$ python -q
>>> import numpy as np
>>> np.set_printoptions(suppress=True, linewidth=200)
>>> X = np.minimum.outer(np.arange(1, 7), np.arange(1, 7)) * -3
>>> X
array([[ -3,  -3,  -3,  -3,  -3,  -3],
       [ -3,  -6,  -6,  -6,  -6,  -6],
       [ -3,  -6,  -9,  -9,  -9,  -9],
       [ -3,  -6,  -9, -12, -12, -12],
       [ -3,  -6,  -9, -12, -15, -15],
       [ -3,  -6,  -9, -12, -15, -18]])
>>> vals, evecs = np.linalg.eigh(X)
>>> x0 = np.array([4, -9, -6, 4, -5, -1])
>>> np.round(np.linalg.eigvalsh(X[1:, 1:]), 2)
array([-50.75,  -5.36,  -1.95,  -1.11,  -0.82])
>>> np.round(x0 @ X @ x0 / (x0 @ x0), 2), round(float(vals[0]), 2), np.round(vals[-1], 2)
(np.float64(-9.65), -51.62, np.float64(-0.8))
>>> rng = np.random.default_rng(913)
>>> out = X + rng.integers(-2, 3, (6, 1)) @ rng.integers(-2, 3, (1, 6))
>>> out
array([[ -7,  -7,  -1,  -1,   1,  -7],
       [ -5,  -8,  -5,  -5,  -4,  -8],
       [ -5,  -8,  -8,  -8,  -7, -11],
       [ -7, -10,  -7, -10,  -8, -16],
       [ -3,  -6,  -9, -12, -15, -15],
       [ -7, -10,  -7, -10, -11, -22]])
>>> np.abs(out - X).sum(axis=1)
array([20, 10, 10, 20,  0, 20])
>>> np.round(np.linalg.svd(out - X, compute_uv=False), 2) + 0
array([15.87,  0.  ,  0.  ,  0.  ,  0.  ,  0.  ])
>>> r0 = np.array([0, 2, -2, -1, 1, 1])
>>> out = X + np.outer(r0, np.eye(6)[3])
>>> np.linalg.matrix_rank(out - X)
np.int64(1)
>>> out
array([[ -3.,  -3.,  -3.,  -3.,  -3.,  -3.],
       [ -3.,  -6.,  -6.,  -4.,  -6.,  -6.],
       [ -3.,  -6.,  -9., -11.,  -9.,  -9.],
       [ -3.,  -6.,  -9., -13., -12., -12.],
       [ -3.,  -6.,  -9., -11., -15., -15.],
       [ -3.,  -6.,  -9., -11., -15., -18.]])
>>> np.linalg.matrix_rank(np.linalg.inv(out) - np.linalg.inv(X), tol=1e-8)
np.int64(1)
>>> round(np.linalg.det(out) / np.linalg.det(X), 2), round(float(1 + np.linalg.solve(X, r0)[3]), 2)
(np.float64(1.33), 1.33)
>>> T = np.stack([out, 4 * out, out[::-1]])
>>> T.shape
(3, 6, 6)
>>> np.linalg.matrix_rank(T)
array([6, 6, 6])
>>> T.sum(axis=0)
array([[-18., -21., -24., -26., -30., -33.],
       [-18., -36., -39., -31., -45., -45.],
       [-18., -36., -54., -68., -57., -57.],
       [-18., -36., -54., -76., -69., -69.],
       [-18., -36., -51., -59., -81., -81.],
       [-18., -33., -48., -58., -78., -93.]])
>>> vals, evecs = np.linalg.eigh(X)
>>> np.round(evecs @ np.diag(vals) @ evecs.T, 2)
array([[ -3.,  -3.,  -3.,  -3.,  -3.,  -3.],
       [ -3.,  -6.,  -6.,  -6.,  -6.,  -6.],
       [ -3.,  -6.,  -9.,  -9.,  -9.,  -9.],
       [ -3.,  -6.,  -9., -12., -12., -12.],
       [ -3.,  -6.,  -9., -12., -15., -15.],
       [ -3.,  -6.,  -9., -12., -15., -18.]])
>>> np.round(evecs.T @ evecs, 2) + 0
array([[1., 0., 0., 0., 0., 0.],
       [0., 1., 0., 0., 0., 0.],
       [0., 0., 1., 0., 0., 0.],
       [0., 0., 0., 1., 0., 0.],
       [0., 0., 0., 0., 1., 0.],
       [0., 0., 0., 0., 0., 1.]])
>>> np.unique(vals.round(6) + 0, return_counts=True)[1]
array([1, 1, 1, 1, 1, 1])
>>> np.round(np.linalg.eigvalsh(X @ X), 2)
array([   0.63,    0.92,    1.79,    5.4 ,   35.57, 2664.68])
>>> vals.round(2)
array([-51.62,  -5.96,  -2.32,  -1.34,  -0.96,  -0.8 ])
>>> (vals > 1e-8).sum(), (vals < -1e-8).sum()
(np.int64(0), np.int64(6))
>>> np.round(np.linalg.eigvalsh(X + -2 * np.eye(6)), 2)
array([-53.62,  -7.96,  -4.32,  -3.34,  -2.96,  -2.8 ])
>>> np.round(np.linalg.svd(X, compute_uv=False), 2)
array([51.62,  5.96,  2.32,  1.34,  0.96,  0.8 ])
>>> data = np.loadtxt("data.csv", delimiter=",")
>>> data.round(2)
array([[ 0.54,  0.21,  0.2 , -0.08, -0.16,  0.12, -0.26, -0.07,  0.03, -0.07, -0.2 ],
       [ 0.21,  0.2 , -0.1 , -0.03, -0.09, -0.08, -0.02, -0.05, -0.07, -0.14, -0.25],
       [ 0.2 , -0.1 ,  0.53,  0.18,  0.09,  0.22, -0.08, -0.25,  0.06,  0.18,  0.1 ],
       [-0.08, -0.03,  0.18,  0.34,  0.17, -0.04,  0.2 , -0.28,  0.13, -0.13, -0.07],
       [-0.16, -0.09,  0.09,  0.17,  0.18,  0.11,  0.14, -0.1 , -0.1 , -0.12,  0.1 ],
       [ 0.12, -0.08,  0.22, -0.04,  0.11,  0.42, -0.14,  0.06, -0.18, -0.2 ,  0.26],
       [-0.26, -0.02, -0.08,  0.2 ,  0.14, -0.14,  0.26, -0.15, -0.09, -0.04, -0.08],
       [-0.07, -0.05, -0.25, -0.28, -0.1 ,  0.06, -0.15,  0.35,  0.06, -0.05,  0.2 ],
       [ 0.03, -0.07,  0.06,  0.13, -0.1 , -0.18, -0.09,  0.06,  0.9 , -0.07,  0.08],
       [-0.07, -0.14,  0.18, -0.13, -0.12, -0.2 , -0.04, -0.05, -0.07,  0.83,  0.01],
       [-0.2 , -0.25,  0.1 , -0.07,  0.1 ,  0.26, -0.08,  0.2 ,  0.08,  0.01,  0.44]])
>>> np.abs(np.diag(np.linalg.qr(data)[1])) > 1e-9
array([ True,  True,  True,  True,  True, False, False, False, False, False, False])
>>> round(float(np.trace(np.linalg.pinv(data) @ data)), 2)
5.0
>>> np.unique(data.round(6), axis=0).shape
(11, 11)
>>> U, sig, Vh = np.linalg.svd(data)
>>> np.argmax(sig[:-1] / (sig[1:] + 1e-6)) + 1
np.int64(5)
>>> out = U[:, :5] @ np.diag(sig[:5]) @ Vh[:5]
>>> round(float(np.linalg.norm(data - out, 2)), 2), np.round(sig[5], 2)
(0.0, np.float64(0.0))
>>> out.round(2)
array([[ 0.54,  0.21,  0.2 , -0.08, -0.16,  0.12, -0.26, -0.07,  0.03, -0.07, -0.2 ],
       [ 0.21,  0.2 , -0.1 , -0.03, -0.09, -0.08, -0.02, -0.05, -0.07, -0.14, -0.25],
       [ 0.2 , -0.1 ,  0.53,  0.18,  0.09,  0.22, -0.08, -0.25,  0.06,  0.18,  0.1 ],
       [-0.08, -0.03,  0.18,  0.34,  0.17, -0.04,  0.2 , -0.28,  0.13, -0.13, -0.07],
       [-0.16, -0.09,  0.09,  0.17,  0.18,  0.11,  0.14, -0.1 , -0.1 , -0.12,  0.1 ],
       [ 0.12, -0.08,  0.22, -0.04,  0.11,  0.42, -0.14,  0.06, -0.18, -0.2 ,  0.26],
       [-0.26, -0.02, -0.08,  0.2 ,  0.14, -0.14,  0.26, -0.15, -0.09, -0.04, -0.08],
       [-0.07, -0.05, -0.25, -0.28, -0.1 ,  0.06, -0.15,  0.35,  0.06, -0.05,  0.2 ],
       [ 0.03, -0.07,  0.06,  0.13, -0.1 , -0.18, -0.09,  0.06,  0.9 , -0.07,  0.08],
       [-0.07, -0.14,  0.18, -0.13, -0.12, -0.2 , -0.04, -0.05, -0.07,  0.83,  0.01],
       [-0.2 , -0.25,  0.1 , -0.07,  0.1 ,  0.26, -0.08,  0.2 ,  0.08,  0.01,  0.44]])
>>> round(np.abs(data - out).max(), 2)
np.float64(0.0)
>>> m1 = np.load("a.npy")
>>> m1.round(2)
array([[0.27, 0.2 , 0.2 , 0.13, 0.07, 0.13],
       [0.6 , 0.2 , 0.  , 0.  , 0.  , 0.2 ],
       [0.  , 0.  , 0.57, 0.14, 0.  , 0.29],
       [0.14, 0.  , 0.  , 0.29, 0.43, 0.14],
       [0.  , 0.23, 0.15, 0.15, 0.31, 0.15],
       [0.27, 0.09, 0.  , 0.09, 0.27, 0.27]])
>>> x0 = np.array([1, 3, 0, 3, 3, 2])
>>> y = m1 @ x0
>>> b, lr = np.zeros(6), 1 / np.linalg.norm(m1, 2) ** 2
>>> for i in range(300):
...     b -= lr * m1.T @ (m1 @ b - y)
...     if i % 50 == 0: print(i, round(np.linalg.norm(m1 @ b - y), 2))
... 
0 1.01
50 0.04
100 0.02
150 0.02
200 0.02
250 0.02
>>> b.round(2)
array([1.33, 2.74, 0.57, 2.13, 3.7 , 1.31])
>>> round(float(np.linalg.cond(m1)), 2)
88.51
>>> W0 = np.loadtxt("block6.csv", delimiter=",")
>>> W0
array([[-0.3,  0.8,  2. , -0.9,  1.2,  1.3,  2. ,  0.6,  1.9, -0.8,  1.9, -0.3],
       [ 1.5, -0.6, -0.1,  0.2, -0.5, -1.4, -0.2,  0.4,  0.2,  0.2,  1.7, -1.1],
       [ 0. ,  1.1,  1.5, -0.7, -0.7,  0.7,  0.7,  0.6,  1.3, -1.5,  0.5, -0.6],
       [-1.3, -1.2,  1.1, -1.8, -0.2,  0.6,  0.8,  0.1,  0.2,  0.4,  0.2,  0.6],
       [ 1.7, -0.5, -1. ,  0.8, -0.7,  1.5, -0.2,  0.7,  1.2, -1.7,  0.4,  2.2],
       [-0.3,  0.9,  0.3, -0.2, -0.1,  0.7,  1.1, -0.9, -1.1, -1.6, -0.3,  0.7],
       [ 1. , -0.1, -2. ,  1.1, -0.9,  1.4, -0.8, -0.1, -0.2, -0.2,  1.3, -0.8],
       [ 0.6, -0.5, -0.4,  0.4, -0.1, -1.8, -1.7, -0.3, -0.8, -0.5,  0.6,  1.3],
       [ 1.1,  0.3, -1.4, -0.4,  1.2,  1.2,  0.2,  1.2,  0. ,  0.4,  0.7,  0.8],
       [-0.3,  0.9,  1.6,  1.1, -0.5, -0.6, -3. , -0.2,  0.1, -0.8,  2.7,  1.7]])
>>> U, sig, Vh = np.linalg.svd(W0, full_matrices=False)
>>> np.round(np.sqrt((sig ** 2).sum()), 2), round(np.linalg.norm(W0), 2)
(np.float64(11.46), np.float64(11.46))
>>> np.round(np.abs(Vh[0]), 2)
array([0.26, 0.09, 0.34, 0.38, 0.17, 0.28, 0.64, 0.07, 0.22, 0.01, 0.17, 0.23])
>>> sig.round(2)
array([6.2 , 5.57, 4.82, 3.71, 2.97, 2.45, 2.22, 1.9 , 1.16, 0.5 ])
>>> np.round(np.cumsum(sig ** 2) / np.sum(sig ** 2), 2)
array([0.29, 0.53, 0.71, 0.81, 0.88, 0.92, 0.96, 0.99, 1.  , 1.  ])
>>> (sig > 1e-8).sum()
np.int64(10)
>>> np.round(U.T @ W0 @ Vh.T, 2) + 0
array([[6.2 , 0.  , 0.  , 0.  , 0.  , 0.  , 0.  , 0.  , 0.  , 0.  ],
       [0.  , 5.57, 0.  , 0.  , 0.  , 0.  , 0.  , 0.  , 0.  , 0.  ],
       [0.  , 0.  , 4.82, 0.  , 0.  , 0.  , 0.  , 0.  , 0.  , 0.  ],
       [0.  , 0.  , 0.  , 3.71, 0.  , 0.  , 0.  , 0.  , 0.  , 0.  ],
       [0.  , 0.  , 0.  , 0.  , 2.97, 0.  , 0.  , 0.  , 0.  , 0.  ],
       [0.  , 0.  , 0.  , 0.  , 0.  , 2.45, 0.  , 0.  , 0.  , 0.  ],
       [0.  , 0.  , 0.  , 0.  , 0.  , 0.  , 2.22, 0.  , 0.  , 0.  ],
       [0.  , 0.  , 0.  , 0.  , 0.  , 0.  , 0.  , 1.9 , 0.  , 0.  ],
       [0.  , 0.  , 0.  , 0.  , 0.  , 0.  , 0.  , 0.  , 1.16, 0.  ],
       [0.  , 0.  , 0.  , 0.  , 0.  , 0.  , 0.  , 0.  , 0.  , 0.5 ]])
>>> np.abs(U[:, 0]).round(6).argmax()
np.int64(0)
>>> U.shape, sig.shape, Vh.shape
((10, 10), (10,), (10, 12))
>>> def softmax(z):
...     e = np.exp(z - z.max(axis=-1, keepdims=True))
...     return e / e.sum(axis=-1, keepdims=True)
... 
>>> np.round(softmax(W0[8]), 2)
array([0.13, 0.06, 0.01, 0.03, 0.14, 0.14, 0.05, 0.14, 0.04, 0.06, 0.09, 0.1 ])
>>> np.round(softmax(W0[8] + -2), 2)
array([0.13, 0.06, 0.01, 0.03, 0.14, 0.14, 0.05, 0.14, 0.04, 0.06, 0.09, 0.1 ])
>>> np.round(softmax(10 * W0[8]), 2) + 0
array([0.11, 0.  , 0.  , 0.  , 0.29, 0.29, 0.  , 0.29, 0.  , 0.  , 0.  , 0.01])
>>> scores = W0 @ W0.T / np.sqrt(12)
>>> np.round(softmax(scores)[8] @ W0, 2)
array([ 0.96,  0.09, -0.85, -0.01,  0.37,  1.04,  0.06,  0.73,  0.33, -0.3 ,  0.82,  0.74])
>>> np.round(softmax(scores), 2) + 0
array([[0.92, 0.  , 0.05, 0.01, 0.  , 0.  , 0.  , 0.  , 0.  , 0.  ],
       [0.04, 0.53, 0.04, 0.02, 0.04, 0.01, 0.1 , 0.1 , 0.04, 0.09],
       [0.45, 0.02, 0.36, 0.03, 0.03, 0.04, 0.01, 0.  , 0.01, 0.03],
       [0.2 , 0.02, 0.07, 0.56, 0.02, 0.05, 0.01, 0.02, 0.03, 0.02],
       [0.01, 0.01, 0.01, 0.  , 0.86, 0.01, 0.04, 0.01, 0.03, 0.02],
       [0.1 , 0.01, 0.11, 0.06, 0.08, 0.49, 0.03, 0.03, 0.04, 0.04],
       [0.01, 0.06, 0.01, 0.  , 0.13, 0.01, 0.66, 0.03, 0.06, 0.04],
       [0.  , 0.06, 0.01, 0.01, 0.05, 0.02, 0.03, 0.43, 0.02, 0.38],
       [0.07, 0.04, 0.02, 0.03, 0.19, 0.03, 0.11, 0.03, 0.47, 0.02],
       [0.  , 0.  , 0.  , 0.  , 0.  , 0.  , 0.  , 0.01, 0.  , 0.98]])
>>> softmax(scores).round(6).argmax(axis=1)
array([0, 1, 0, 3, 4, 5, 6, 7, 8, 9])
>>> np.round(softmax(scores + np.triu(np.full(scores.shape, -np.inf), 1)), 2) + 0
array([[1.  , 0.  , 0.  , 0.  , 0.  , 0.  , 0.  , 0.  , 0.  , 0.  ],
       [0.06, 0.94, 0.  , 0.  , 0.  , 0.  , 0.  , 0.  , 0.  , 0.  ],
       [0.55, 0.02, 0.43, 0.  , 0.  , 0.  , 0.  , 0.  , 0.  , 0.  ],
       [0.24, 0.02, 0.09, 0.66, 0.  , 0.  , 0.  , 0.  , 0.  , 0.  ],
       [0.01, 0.01, 0.01, 0.  , 0.97, 0.  , 0.  , 0.  , 0.  , 0.  ],
       [0.12, 0.02, 0.13, 0.07, 0.09, 0.57, 0.  , 0.  , 0.  , 0.  ],
       [0.01, 0.07, 0.01, 0.  , 0.14, 0.02, 0.75, 0.  , 0.  , 0.  ],
       [0.  , 0.1 , 0.01, 0.02, 0.08, 0.03, 0.05, 0.71, 0.  , 0.  ],
       [0.07, 0.04, 0.02, 0.03, 0.19, 0.03, 0.11, 0.03, 0.48, 0.  ],
       [0.  , 0.  , 0.  , 0.  , 0.  , 0.  , 0.  , 0.01, 0.  , 0.98]])
>>> out = W0 + rng.integers(-2, 3, (10, 9)) @ rng.integers(-2, 3, (9, 12))
>>> out.round(2)
array([[  2.7,  -5.2,  -3. ,  -4.9,  -1.8,  -3.7,   7. ,  -2.4,  -5.1,   3.2,   7.9,  -3.3],
       [  9.5,   4.4,  -5.1,   0.2,   1.5,   2.6,  -3.2,   0.4,  -0.8,  10.2,   6.7,  -8.1],
       [ -4. ,   8.1,   3.5,  -1.7,   5.3,  -8.3,   3.7,   8.6,  -1.7,   1.5,   6.5,  -0.6],
       [  6.7,  -0.2,   1.1,   0.2, -13.2,   2.6,  -9.2,  -1.9,   0.2,  -2.6,   3.2,   5.6],
       [  0.7,   6.5,   5. ,   6.8,  -1.7,  10.5,  -9.2,  -1.3,   6.2,  -2.7,  -2.6,   5.2],
       [  0.7,  -1.1,  -2.7,  -4.2,   5.9,   1.7,   2.1,  -4.9,  -2.1,   6.4,   2.7,  -4.3],
       [ 11. ,  -6.1, -12. ,  -4.9,  -6.9,   1.4,   5.2, -10.1,   1.8,  -4.2,   7.3,  -6.8],
       [  1.6,  -1.5,   0.6,   0.4,  -5.1,  -4.8,  -4.7,  -2.3,  -2.8,  -2.5,   2.6,   3.3],
       [ -3.9,   3.3,   3.6,   2.6,   4.2,   1.2,  -2.8,   6.2,  -1. ,   2.4,  -2.3,   3.8],
       [  0.7,  -7.1,  -0.4,  -0.9,  -8.5,  -8.6,  -4. ,  11.8,   2.1, -10.8,  -5.3,   9.7]])
>>> np.round(np.linalg.svd(out - W0, compute_uv=False), 2) + 0
array([32.85, 29.49, 25.95, 16.29, 11.1 ,  9.17,  4.23,  1.55,  0.42,  0.  ])
>>> np.abs(out - W0).sum(axis=1)
array([54., 50., 52., 49., 53., 39., 72., 24., 36., 70.])
>>> np.round(out - W0, 2)
array([[  3.,  -6.,  -5.,  -4.,  -3.,  -5.,   5.,  -3.,  -7.,   4.,   6.,  -3.],
       [  8.,   5.,  -5.,   0.,   2.,   4.,  -3.,   0.,  -1.,  10.,   5.,  -7.],
       [ -4.,   7.,   2.,  -1.,   6.,  -9.,   3.,   8.,  -3.,   3.,   6.,   0.],
       [  8.,   1.,   0.,   2., -13.,   2., -10.,  -2.,   0.,  -3.,   3.,   5.],
       [ -1.,   7.,   6.,   6.,  -1.,   9.,  -9.,  -2.,   5.,  -1.,  -3.,   3.],
       [  1.,  -2.,  -3.,  -4.,   6.,   1.,   1.,  -4.,  -1.,   8.,   3.,  -5.],
       [ 10.,  -6., -10.,  -6.,  -6.,   0.,   6., -10.,   2.,  -4.,   6.,  -6.],
       [  1.,  -1.,   1.,   0.,  -5.,  -3.,  -3.,  -2.,  -2.,  -2.,   2.,   2.],
       [ -5.,   3.,   5.,   3.,   3.,   0.,  -3.,   5.,  -1.,   2.,  -3.,   3.],
       [  1.,  -8.,  -2.,  -2.,  -8.,  -8.,  -1.,  12.,   2., -10.,  -8.,   8.]])
